$ ipython --no-banner

In [1]: import numpy as np

In [2]: import numpy.linalg as la

In [3]: np.set_printoptions(suppress=True, linewidth=120)

In [4]: rnd = lambda a: np.round(a, 2) + 0

In [5]: W0 = np.loadtxt("run10.csv", delimiter=",")

In [6]: W0
Out[6]: 
array([[-1.4 ,  0.4 , -0.69],
       [ 0.9 , -1.2 ,  1.04],
       [ 1.8 , -1.1 ,  1.42],
       [ 1.7 , -0.6 ,  0.52],
       [ 0.2 , -0.1 , -0.27],
       [-1.4 , -0.7 ,  0.73],
       [-1.5 ,  0.5 , -0.3 ],
       [ 0.5 , -0.1 ,  0.15],
       [ 0.3 ,  0.8 , -1.07],
       [ 0.4 ,  0.1 , -0.47],
       [-0.1 ,  0.7 , -1.13],
       [ 0.7 , -2.  ,  2.05],
       [ 1.1 ,  2.2 , -2.5 ],
       [-1.5 , -2.2 ,  2.3 ],
       [-0.2 ,  0.  ,  0.24],
       [ 0.2 , -0.1 , -0.2 ],
       [ 0.1 , -0.6 ,  0.55],
       [-0.7 , -0.1 ,  0.23],
       [-0.9 ,  0.4 , -0.66],
       [-2.4 , -1.7 ,  1.85],
       [-0.1 ,  0.5 , -0.11],
       [-0.2 , -1.1 ,  1.04],
       [ 1.  ,  0.7 , -0.64],
       [-0.9 , -0.9 ,  0.94],
       [ 0.3 ,  0.3 , -0.43],
       [-1.7 ,  0.4 ,  0.1 ],
       [-0.6 ,  0.1 , -0.16],
       [ 0.7 ,  0.6 , -0.45],
       [-0.3 , -0.6 ,  0.58]])

In [7]: U, sigma, Vh = la.svd(W0, full_matrices=False)

In [8]: (sigma > 1e-8).sum()
Out[8]: np.int64(3)

In [9]: rnd(np.abs(Vh[0]))
Out[9]: array([0.3 , 0.64, 0.7 ])

In [10]: rnd(np.sqrt((sigma ** 2).sum())), rnd(la.norm(W0))
Out[10]: (np.float64(9.32), np.float64(9.32))

In [11]: rnd(np.cumsum(sigma ** 2) / np.sum(sigma ** 2))
Out[11]: array([0.67, 0.99, 1.  ])

In [12]: rng = np.random.default_rng(629235)

In [13]: M2 = W0 + rng.integers(-2, 3, (29, 2)) @ rng.integers(-2, 3, (2, 3))

In [14]: rnd(M2)
Out[14]: 
array([[ 2.6 , -3.6 ,  1.31],
       [ 2.9 , -3.2 ,  0.04],
       [ 1.8 , -1.1 , -2.58],
       [ 5.7 , -4.6 ,  4.52],
       [-3.8 ,  3.9 , -2.27],
       [-1.4 , -0.7 ,  2.73],
       [-3.5 ,  2.5 ,  2.7 ],
       [-1.5 ,  1.9 ,  3.15],
       [ 4.3 , -3.2 , -1.07],
       [-3.6 ,  4.1 , -0.47],
       [ 1.9 , -1.3 , -2.13],
       [ 2.7 , -4.  , -0.95],
       [-0.9 ,  4.2 ,  0.5 ],
       [ 2.5 , -6.2 ,  6.3 ],
       [-2.2 ,  2.  ,  1.24],
       [-3.8 ,  3.9 , -4.2 ],
       [-3.9 ,  3.4 ,  2.55],
       [-4.7 ,  3.9 ,  2.23],
       [-0.9 ,  0.4 ,  3.34],
       [-6.4 ,  2.3 , -4.15],
       [-2.1 ,  2.5 , -3.11],
       [ 3.8 , -5.1 ,  5.04],
       [-1.  ,  2.7 , -3.64],
       [-4.9 ,  3.1 ,  0.94],
       [-3.7 ,  4.3 , -0.43],
       [ 2.3 , -3.6 ,  6.1 ],
       [ 1.4 , -1.9 ,  4.84],
       [ 4.7 , -3.4 ,  1.55],
       [-0.3 , -0.6 ,  4.58]])

In [15]: rnd(M2 - W0)
Out[15]: 
array([[ 4., -4.,  2.],
       [ 2., -2., -1.],
       [ 0.,  0., -4.],
       [ 4., -4.,  4.],
       [-4.,  4., -2.],
       [ 0.,  0.,  2.],
       [-2.,  2.,  3.],
       [-2.,  2.,  3.],
       [ 4., -4.,  0.],
       [-4.,  4.,  0.],
       [ 2., -2., -1.],
       [ 2., -2., -3.],
       [-2.,  2.,  3.],
       [ 4., -4.,  4.],
       [-2.,  2.,  1.],
       [-4.,  4., -4.],
       [-4.,  4.,  2.],
       [-4.,  4.,  2.],
       [ 0.,  0.,  4.],
       [-4.,  4., -6.],
       [-2.,  2., -3.],
       [ 4., -4.,  4.],
       [-2.,  2., -3.],
       [-4.,  4.,  0.],
       [-4.,  4.,  0.],
       [ 4., -4.,  6.],
       [ 2., -2.,  5.],
       [ 4., -4.,  2.],
       [ 0.,  0.,  4.]])

In [16]: rnd(la.svd(M2 - W0, compute_uv=False))
Out[16]: array([25.16, 14.73,  0.  ])
